In [1]: import numpy as np

In [2]: np.set_printoptions(suppress=True, linewidth=200)

In [3]: rd = lambda a: np.round(a, 1) + 0

In [4]: m1 = np.tanh(np.array([[1.0, 1.4, 0.0],
   ...:     [0.3, -0.6, 0.8],
   ...:     [-1.5, -0.1, 0.5],
   ...:     [-0.6, -1.3, 0.6],
   ...:     [-2.6, -2.5, 1.4],
   ...:     [0.6, 0.4, 1.3],
   ...:     [0.9, -1.5, -1.2],
   ...:     [-0.2, 0.7, -1.3],
   ...:     [-1.5, 1.5, 0.1],
   ...:     [-0.3, -1.2, 1.5],
   ...:     [-0.1, -0.5, 0.4],
   ...:     [-0.2, 0.7, 0.3],
   ...:     [-0.4, 0.4, 1.7],
   ...:     [-1.0, 0.0, 1.6],
   ...:     [-1.5, 0.6, -0.7],
   ...:     [0.6, -0.8, -0.3],
   ...:     [-0.5, 0.2, 3.4]]) @ np.array([[-0.4, -1.6, -1.4, -1.3],
   ...:     [-1.6, 1.1, -0.3, -0.4],
   ...:     [-0.7, 0.0, 0.6, 2.1]]))

In [5]: rd(m1)
Out[5]: 
array([[-1. , -0.1, -0.9, -1. ],
       [ 0.3, -0.8,  0.2,  0.9],
       [ 0.4,  1. ,  1. ,  1. ],
       [ 1. , -0.4,  0.9,  1. ],
       [ 1. ,  0.9,  1. ,  1. ],
       [-0.9, -0.5, -0.2,  0.9],
       [ 1. , -1. , -0.9, -1. ],
       [-0.1,  0.8, -0.6, -1. ],
       [-1. ,  1. ,  0.9,  0.9],
       [ 0.8, -0.7,  0.9,  1. ],
       [ 0.5, -0.4,  0.5,  0.8],
       [-0.8,  0.8,  0.2,  0.5],
       [-0.9,  0.8,  0.9,  1. ],
       [-0.6,  0.9,  1. ,  1. ],
       [ 0.1,  1. ,  0.9,  0.2],
       [ 0.8, -1. , -0.7, -0.8],
       [-1. ,  0.8,  1. ,  1. ]])

In [6]: Xc = (m1 - m1.mean(axis=0)) / m1.std(axis=0)

In [7]: rd(Xc.std(axis=0))
Out[7]: array([1., 1., 1., 1.])

In [8]: np.argwhere(np.abs(Xc) > 2)
Out[8]: array([], shape=(0, 2), dtype=int64)

In [9]: c = np.linalg.lstsq(np.delete(Xc, 2, axis=1), Xc[:, 2])[0]

In [10]: rd(1 - np.var(Xc[:, 2] - np.delete(Xc, 2, axis=1) @ c))
Out[10]: np.float64(0.9)

In [11]: Xc = m1 - m1.mean(axis=0)

In [12]: V = np.linalg.svd(Xc)[2][:3]

In [13]: B = Xc - Xc @ V.T @ V

In [14]: rd(B.std(axis=0))
Out[14]: array([0. , 0. , 0.1, 0.1])

In [15]: rd(np.diag(V.T @ V))
Out[15]: array([1. , 0.9, 0.5, 0.7])

In [16]: rd((Xc @ V.T).std(axis=0))
Out[16]: array([1.1, 0.9, 0.6])

In [17]: rd(np.linalg.norm(B) / np.linalg.norm(Xc))
Out[17]: np.float64(0.1)

In [18]: mat = np.loadtxt("run19.csv", delimiter=",")

In [19]: mat
Out[19]: 
array([[ 0.,  0.,  7., -4., -8.,  8.,  1., -6., -2.],
       [ 0.,  0., -4.,  0., -1.,  3., -1., -5.,  6.],
       [ 7., -4.,  0.,  0.,  0.,  0.,  0.,  0.,  0.],
       [-4.,  0.,  0.,  0.,  0.,  0.,  0.,  0.,  0.],
       [-8., -1.,  0.,  0.,  0.,  0.,  0.,  0.,  0.],
       [ 8.,  3.,  0.,  0.,  0.,  0.,  0.,  0.,  0.],
       [ 1., -1.,  0.,  0.,  0.,  0.,  0.,  0.,  0.],
       [-6., -5.,  0.,  0.,  0.,  0.,  0.,  0.,  0.],
       [-2.,  6.,  0.,  0.,  0.,  0.,  0.,  0.,  0.]])

In [20]: # equal to its transpose

In [21]: rd(np.linalg.norm(mat, 2) / np.linalg.norm(mat))
Out[21]: np.float64(0.6)

In [22]: np.argsort(-np.linalg.norm(mat, axis=0).round(6), kind="stable")[:3]
Out[22]: array([0, 1, 5])

In [23]: [round(float(x), 1) for x in np.linalg.svd(mat, compute_uv=False)[:3]]
Out[23]: [15.4, 15.4, 9.2]

In [24]: x = np.array([-1, 3, 3, -2])

In [25]: a = np.maximum(m1 @ x, 0)

In [26]: rd(np.maximum(m1 @ x, 0) - np.maximum(-m1 @ x, 0))
Out[26]: array([-0.1, -3.8,  3.5, -1.5,  2.7, -2.9, -4.7,  2.7,  4.9, -2. , -1.8,  2.9,  4. ,  4.3,  5.1, -4.1,  4.3])

In [27]: rd(a)
Out[27]: array([0. , 0. , 3.5, 0. , 2.7, 0. , 0. , 2.7, 4.9, 0. , 0. , 2.9, 4. , 4.3, 5.1, 0. , 4.3])

In [28]: np.flatnonzero(a > 1e-9)
Out[28]: array([ 2,  4,  7,  8, 11, 12, 13, 14, 16])

In [29]: rd(np.maximum(m1 @ (3 * x), 0))
Out[29]: array([ 0. ,  0. , 10.5,  0. ,  8. ,  0. ,  0. ,  8. , 14.8,  0. ,  0. ,  8.7, 12. , 13. , 15.3,  0. , 12.8])

In [30]: vals, V = np.linalg.eigh(mat)

In [31]: rd(V.T @ mat @ V)
Out[31]: 
array([[-15.4,   0. ,   0. ,   0. ,   0. ,   0. ,   0. ,   0. ,   0. ],
       [  0. ,  -9.2,   0. ,   0. ,   0. ,   0. ,   0. ,   0. ,   0. ],
       [  0. ,   0. ,   0. ,   0. ,   0. ,   0. ,   0. ,   0. ,   0. ],
       [  0. ,   0. ,   0. ,   0. ,   0. ,   0. ,   0. ,   0. ,   0. ],
       [  0. ,   0. ,   0. ,   0. ,   0. ,   0. ,   0. ,   0. ,   0. ],
       [  0. ,   0. ,   0. ,   0. ,   0. ,   0. ,   0. ,   0. ,   0. ],
       [  0. ,   0. ,   0. ,   0. ,   0. ,   0. ,   0. ,   0. ,   0. ],
       [  0. ,   0. ,   0. ,   0. ,   0. ,   0. ,   0. ,   9.2,   0. ],
       [  0. ,   0. ,   0. ,   0. ,   0. ,   0. ,   0. ,   0. ,  15.4]])

In [32]: rd(vals)
Out[32]: array([-15.4,  -9.2,   0. ,   0. ,   0. ,   0. ,   0. ,   9.2,  15.4])

In [33]: rd(V @ np.diag(vals) @ V.T)
Out[33]: 
array([[ 0.,  0.,  7., -4., -8.,  8.,  1., -6., -2.],
       [ 0.,  0., -4.,  0., -1.,  3., -1., -5.,  6.],
       [ 7., -4.,  0.,  0.,  0.,  0.,  0.,  0.,  0.],
       [-4.,  0.,  0.,  0.,  0.,  0.,  0.,  0.,  0.],
       [-8., -1.,  0.,  0.,  0.,  0.,  0.,  0.,  0.],
       [ 8.,  3.,  0.,  0.,  0.,  0.,  0.,  0.,  0.],
       [ 1., -1.,  0.,  0.,  0.,  0.,  0.,  0.,  0.],
       [-6., -5.,  0.,  0.,  0.,  0.,  0.,  0.,  0.],
       [-2.,  6.,  0.,  0.,  0.,  0.,  0.,  0.,  0.]])

In [34]: rd(np.linalg.svd(mat, compute_uv=False))
Out[34]: array([15.4, 15.4,  9.2,  9.2,  0. ,  0. ,  0. ,  0. ,  0. ])

In [35]: rd(np.linalg.eigvalsh(mat @ mat))
Out[35]: array([  0.,   0.,   0.,   0.,   0.,  85.,  85., 237., 237.])

In [36]: np.abs(V[:, -1]).round(6).argmax()
Out[36]: np.int64(0)

In [37]: rd(V.T @ V)
Out[37]: 
array([[1., 0., 0., 0., 0., 0., 0., 0., 0.],
       [0., 1., 0., 0., 0., 0., 0., 0., 0.],
       [0., 0., 1., 0., 0., 0., 0., 0., 0.],
       [0., 0., 0., 1., 0., 0., 0., 0., 0.],
       [0., 0., 0., 0., 1., 0., 0., 0., 0.],
       [0., 0., 0., 0., 0., 1., 0., 0., 0.],
       [0., 0., 0., 0., 0., 0., 1., 0., 0.],
       [0., 0., 0., 0., 0., 0., 0., 1., 0.],
       [0., 0., 0., 0., 0., 0., 0., 0., 1.]])

In [38]: (vals > 1e-8).sum(), (vals < -1e-8).sum()
Out[38]: (np.int64(2), np.int64(2))

In [39]: np.unique(vals.round(6) + 0, return_counts=True)[1]
Out[39]: array([1, 1, 5, 1, 1])

In [40]: rd(np.linalg.eigvalsh(mat + -2 * np.eye(9)))
Out[40]: array([-17.4, -11.2,  -2. ,  -2. ,  -2. ,  -2. ,  -2. ,   7.2,  13.4])
